% python3 -q
>>> import numpy as np
>>> import numpy.linalg as la
>>> np.set_printoptions(precision=2, suppress=True, linewidth=140)
>>> arr = np.load("arr.npy")
>>> print(arr)
[[  9.  -4.   4.   2.]
 [  0.   3.   0.   0.]
 [-12.   8.  -5.  -4.]
 [  0.   0.   0.   3.]]
>>> O = arr.astype(float).copy()
>>> for j in range(4):
...     O[:, j] -= O[:, :j] @ (O[:, :j].T @ O[:, j])
...     O[:, j] /= la.norm(O[:, j])
... 
>>> print(np.round(O.T @ arr, 2) + 0)
[[15.   -8.8   6.4   4.4 ]
 [ 0.    3.4   0.09 -0.38]
 [ 0.    0.    0.18 -0.71]
 [ 0.    0.    0.    3.  ]]
>>> print(O.round(2) + 0)
[[ 0.6   0.38  0.71  0.  ]
 [ 0.    0.88 -0.47  0.  ]
 [-0.8   0.28  0.53  0.  ]
 [ 0.    0.    0.    1.  ]]
>>> print(la.matrix_rank(arr, rtol=0.1))
3
>>> E = np.loadtxt("case17.csv", delimiter=",")
>>> print(E)
[[0. 0. 0. 0. 0.]
 [0. 0. 0. 0. 1.]
 [0. 0. 0. 0. 2.]
 [0. 0. 0. 0. 2.]
 [0. 1. 2. 2. 0.]]
>>> # equal to its transpose
>>> U, sigma, vt = la.svd(E)
>>> print(np.argmax(sigma[:-1] / (sigma[1:] + 1e-6)) + 1)
2
>>> B = U[:, :2] @ np.diag(sigma[:2]) @ vt[:2]
>>> print(la.matrix_rank(E, rtol=0.05))
2
>>> rank = la.matrix_rank(E)
>>> print(rank)
2
>>> N = la.svd(E)[2][rank:].T
>>> print(la.matrix_rank(E.T @ E), la.matrix_rank(E @ E.T))
2 2
>>> print([int(la.matrix_rank(np.delete(E, i, axis=0))) for i in range(5)])
[2, 2, 2, 2, 1]
>>> print(N @ N.T)
[[ 1.    0.    0.    0.    0.  ]
 [ 0.    0.89 -0.22 -0.22  0.  ]
 [ 0.   -0.22  0.56 -0.44  0.  ]
 [ 0.   -0.22 -0.44  0.56  0.  ]
 [ 0.    0.    0.    0.    0.  ]]
>>> print([int(la.matrix_rank(E[:i])) for i in range(1, len(E) + 1)])
[0, 1, 1, 1, 2]
>>> vals, evecs = la.eigh(E)
>>> vec = np.array([-2, 1, 1, 1, 3])
>>> print(np.round(evecs * np.abs(vals) @ evecs.T, 2) + 0)
[[0.   0.   0.   0.   0.  ]
 [0.   0.33 0.67 0.67 0.  ]
 [0.   0.67 1.33 1.33 0.  ]
 [0.   0.67 1.33 1.33 0.  ]
 [0.   0.   0.   0.   3.  ]]
